$ ipython --no-banner

In [1]: import numpy as np

In [2]: np.set_printoptions(suppress=True, linewidth=120)

In [3]: def rd(a):
   ...:     return np.round(a, 2) + 0
   ...: 

In [4]: B = np.array([[-3, 2], [-2, -2]])

In [5]: basis = np.array([[-1, 1, 3], [2, -3, -1], [-2, -1, -1]])

In [6]: W0 = np.kron(B, basis)

In [7]: W0
Out[7]: 
array([[ 3, -3, -9, -2,  2,  6],
       [-6,  9,  3,  4, -6, -2],
       [ 6,  3,  3, -4, -2, -2],
       [ 2, -2, -6,  2, -2, -6],
       [-4,  6,  2, -4,  6,  2],
       [ 4,  2,  2,  4,  2,  2]])

In [8]: Q, V = np.linalg.qr(W0[:, :5])[0], np.linalg.qr(W0[:, 5:])[0]

In [9]: sv = np.linalg.svd(Q.T @ V, compute_uv=False)

In [10]: print((sv > 0.9).sum())
0

In [11]: print(rd(np.degrees(np.arccos(sv.clip(0, 1)))))
[49.12]

In [12]: def softmax(z):
    ...:     e = np.exp(z - z.max(axis=-1, keepdims=True))
    ...:     return e / e.sum(axis=-1, keepdims=True)
    ...: 

In [13]: rd(softmax(W0).sum(axis=1))
Out[13]: array([1., 1., 1., 1., 1., 1.])

In [14]: rd(softmax(10 * W0[4]))
Out[14]: array([0. , 0.5, 0. , 0. , 0.5, 0. ])

In [15]: rd(softmax(W0[4] + 5))
Out[15]: array([0.  , 0.49, 0.01, 0.  , 0.49, 0.01])

In [16]: att = W0 @ W0.T / np.sqrt(6)

In [17]: print(rd(softmax(att)[4] @ W0))
[-4.  6.  2. -4.  6.  2.]

In [18]: rd(softmax(att))
Out[18]: 
array([[1., 0., 0., 0., 0., 0.],
       [0., 1., 0., 0., 0., 0.],
       [0., 0., 1., 0., 0., 0.],
       [0., 0., 0., 1., 0., 0.],
       [0., 0., 0., 0., 1., 0.],
       [0., 0., 0., 0., 0., 1.]])

In [19]: F = np.loadtxt("w.csv", delimiter=",")

In [20]: print(F)
[[-5.  5.  2.  0.]
 [-2. -2.  2. -1.]
 [ 1. -5.  5.  1.]
 [ 1. -5.  5.  1.]]

In [21]: T = np.stack([F, -2 * F, F[::-1]])

In [22]: rd(np.linalg.norm(T, axis=(1, 2)))
Out[22]: array([13.08, 26.15, 13.08])

In [23]: np.einsum("bij,cij->bc", T, T)
Out[23]: 
array([[ 171., -342.,   -6.],
       [-342.,  684.,   12.],
       [  -6.,   12.,  171.]])

In [24]: np.linalg.matrix_rank(T)
Out[24]: array([3, 3, 3])

In [25]: np.linalg.matrix_rank(T.reshape(3, -1))
Out[25]: np.int64(2)

In [26]: print(T.shape)
(3, 4, 4)
